$ python3 -q
>>> import numpy as np
>>> import numpy.linalg as la
>>> np.set_printoptions(precision=2, suppress=True, linewidth=160, sign=" ")
>>> def rd(a):
...     return np.round(a, 2) + 0
... 
>>> m1 = np.load("x.npy")
>>> m1
array([[ 23,   8,  12,  18,  11,   9,  16,  15,  17,  12,  12,  21,  10,  13,  10],
       [  8,  13,  17,  12,   9,   3,  13,  17,  11,  14,  18,  10,   5,  11,  14],
       [ 12,  17,  30,  12,  19,   7,  27,  24,  17,  25,  21,  18,  12,  23,  23],
       [ 18,  12,  12,  22,   9,   7,  11,  20,  18,  11,  18,  13,   5,   8,  11],
       [ 11,   9,  19,   9,  18,   6,  20,  18,  15,  14,   9,  12,   9,  17,  12],
       [  9,   3,   7,   7,   6,   7,   9,   8,  11,   8,   3,   7,   5,   7,   7],
       [ 16,  13,  27,  11,  20,   9,  28,  21,  18,  23,  15,  21,  14,  24,  20],
       [ 15,  17,  24,  20,  18,   8,  21,  29,  24,  19,  21,  13,   8,  18,  19],
       [ 17,  11,  17,  18,  15,  11,  18,  24,  26,  15,  12,  12,   8,  16,  15],
       [ 12,  14,  25,  11,  14,   8,  23,  19,  15,  23,  18,  17,  11,  19,  21],
       [ 12,  18,  21,  18,   9,   3,  15,  21,  12,  18,  27,  15,   6,  12,  18],
       [ 21,  10,  18,  13,  12,   7,  21,  13,  12,  17,  15,  26,  13,  18,  14],
       [ 10,   5,  12,   5,   9,   5,  14,   8,   8,  11,   6,  13,   8,  12,   9],
       [ 13,  11,  23,   8,  17,   7,  24,  18,  16,  19,  12,  18,  12,  22,  17],
       [ 10,  14,  23,  11,  12,   7,  20,  19,  15,  21,  18,  14,   9,  17,  20]])
>>> [round(float(x), 2) for x in la.svd(m1, compute_uv=False)[:3]]
[228.96, 32.45, 28.74]
>>> rd(la.norm(m1, 2) / la.norm(m1))
np.float64(0.98)
>>> la.matrix_rank(m1, rtol=0.1)
np.int64(3)
>>> la.cond(m1) > 100
np.True_
>>> np.argsort(-la.norm(m1, axis=0).round(6), kind="stable")[:3]
array([ 2,  6,  7])
